$ python3 -q
>>> import numpy as np
>>> import numpy.linalg as la
>>> np.set_printoptions(precision=3, suppress=True, linewidth=140)
>>> M = np.load("mat.npy")
>>> print(M)
[[ 2.05  2.   -2.    3.  ]
 [ 1.    1.05  3.   -3.  ]
 [ 0.    2.    0.05 -1.  ]
 [ 2.    2.   -2.    3.05]]
>>> B = M / la.norm(M, axis=1, keepdims=True)
>>> G = B @ B.T
>>> print(la.norm(B, axis=1))
[1. 1. 1. 1.]
>>> print(np.round(np.degrees(np.arccos(np.clip(G[2, 1], -1, 1))), 3))
58.431
>>> Uu, sv, Vh = la.svd(M)
>>> print(sv)
[7.103 3.865 1.489 0.037]
>>> B = Uu[:, :3] @ np.diag(sv[:3]) @ Vh[:3]
>>> print(round(np.abs(M - B).max(), 3))
0.016
>>> print(la.matrix_rank(M, rtol=0.05))
3
>>> print(la.matrix_rank(B))
3
>>> mat = np.load("arr.npy")
>>> print(mat)
[[ 0.883  1.111 -0.721]
 [-0.294  0.037 -0.981]
 [ 0.619  0.83  -3.858]
 [-1.396 -0.778 -3.875]
 [-0.919  1.518 -0.426]
 [-0.244 -0.38   3.769]
 [-0.73   1.221  2.711]
 [-0.326 -0.229 -4.757]
 [ 0.46  -2.266 -2.648]
 [ 0.958  0.389  1.97 ]
 [ 1.31  -1.891 -0.591]
 [ 0.637 -0.49  -0.5  ]
 [ 0.376  0.468  1.73 ]
 [ 0.194  1.277 -0.712]
 [ 1.804 -0.165 -8.315]
 [-1.337  1.657  3.536]
 [ 0.008 -1.199  0.178]
 [-0.119 -2.223 -0.017]
 [ 0.74  -0.872 -1.038]
 [ 1.335  1.916 -0.46 ]]
>>> proj = mat @ la.solve(mat.T @ mat, mat.T)
>>> print(la.matrix_rank(np.eye(20) - proj))
17
>>> print(np.round(la.eigvalsh(proj), 3) + 0)
[0. 0. 0. 0. 0. 0. 0. 0. 0. 0. 0. 0. 0. 0. 0. 0. 0. 1. 1. 1.]
>>> print(proj @ mat[:, 1])
[ 1.111  0.037  0.83  -0.778  1.518 -0.38   1.221 -0.229 -2.266  0.389 -1.891 -0.49   0.468  1.277 -0.165  1.657 -1.199 -2.223 -0.872
  1.916]
>>> cen = mat - mat.mean(axis=0)
>>> vecs = la.svd(cen)[2][:1]
>>> B = cen - cen @ vecs.T @ vecs
>>> print((cen @ vecs.T).std(axis=0))
[2.883]
>>> print(np.cov(cen @ vecs.T, rowvar=False))
8.750601552480576
>>> print(np.round(la.norm(B) / la.norm(cen), 3))
0.449
>>> D = la.norm(mat[:, None] - mat[None], axis=-1)
>>> print(np.unravel_index(D.round(6).argmax(), D.shape))
(np.int64(14), np.int64(15))
>>> print(D[2].round(6).argsort(kind="stable")[:4])
[2 7 3 1]
>>> print(D[:5, :5])
[[0.    1.614 3.161 4.325 1.871]
 [1.614 0.    3.121 3.202 1.701]
 [3.161 3.121 0.    2.578 3.823]
 [4.325 3.202 2.578 0.    4.171]
 [1.871 1.701 3.823 4.171 0.   ]]
>>> B = mat / la.norm(mat, axis=1, keepdims=True)
>>> G = B @ B.T
>>> print(la.norm(B, axis=1))
[1. 1. 1. 1. 1. 1. 1. 1. 1. 1. 1. 1. 1. 1. 1. 1. 1. 1. 1. 1.]
>>> print((G - 2 * np.eye(20)).round(6).argmax(axis=1))
[19  3 14  1 13 12 15  1 18 12 11 18  9  0  2  6 17 16 11  0]
